$ python3 -q
>>> import numpy as np
>>> np.set_printoptions(precision=4, suppress=True, linewidth=100)
>>> m1 = np.load("out18.npy")
>>> print(m1)
[[-3.0183 -0.3753 -2.2309  1.7624  2.6248  0.881 ]
 [-3.2269  1.7323 -2.2855  1.0165  1.6114  1.6531]
 [ 1.6919 -4.0108  1.0536  0.7287  0.8925 -1.9009]
 [ 0.2081 -4.0312 -0.0355  1.5284  2.091  -1.4131]
 [-2.6383  3.2983 -1.7808  0.0658  0.2636  1.9788]
 [-3.1693  0.2555 -2.3123  1.5864  2.3924  1.1416]
 [ 3.1177 -0.0036  2.2862 -1.6613 -2.4922 -1.0404]
 [-1.4949  4.0725 -0.9062 -0.8589 -1.0847  1.8558]
 [-2.0353 -2.3421 -1.6019  2.0379  2.9398 -0.1023]
 [ 2.6515 -3.2807  1.7914 -0.08   -0.284  -1.9774]
 [-2.6099  3.3347 -1.7583  0.0358  0.2205  1.9815]
 [-1.3313  4.108  -0.7846 -0.9605 -1.2354  1.8131]
 [ 2.9056 -2.864   1.9971 -0.385  -0.7207 -1.9232]
 [ 3.0808  0.149   2.2662 -1.7037 -2.5481 -0.9773]
 [-1.8833 -2.5376 -1.4995  2.0364  2.9277 -0.2181]
 [-0.7993 -3.5461 -0.7516  1.8684  2.6253 -0.9156]
 [ 3.1179 -0.0044  2.2863 -1.6611 -2.4918 -1.0408]]
>>> # null space of dimension 4
>>> dist = np.linalg.norm(m1[:, None] - m1[None], axis=-1)
>>> print(np.unravel_index(dist.round(6).argmax(), dist.shape))
(np.int64(4), np.int64(9))
>>> Ac = m1 - m1.mean(axis=1)
Traceback (most recent call last):
  File "<python-input-7>", line 1, in <module>
    Ac = m1 - m1.mean(axis=1)
         ~~~^~~~~~~~~~~~~~~~~
ValueError: operands could not be broadcast together with shapes (17,6) (17,) 
>>> Ac = m1 - m1.mean(axis=0)
>>> Uu, s, Vt = np.linalg.svd(Ac, full_matrices=False)
>>> print(np.searchsorted(np.cumsum(s ** 2) / (s ** 2).sum(), 0.9) + 1)
2
>>> print(np.abs(Uu[:, 0]).argmax())
12
>>> print(s.round(4) + 0)
[15.6437 13.0426  0.      0.      0.      0.    ]
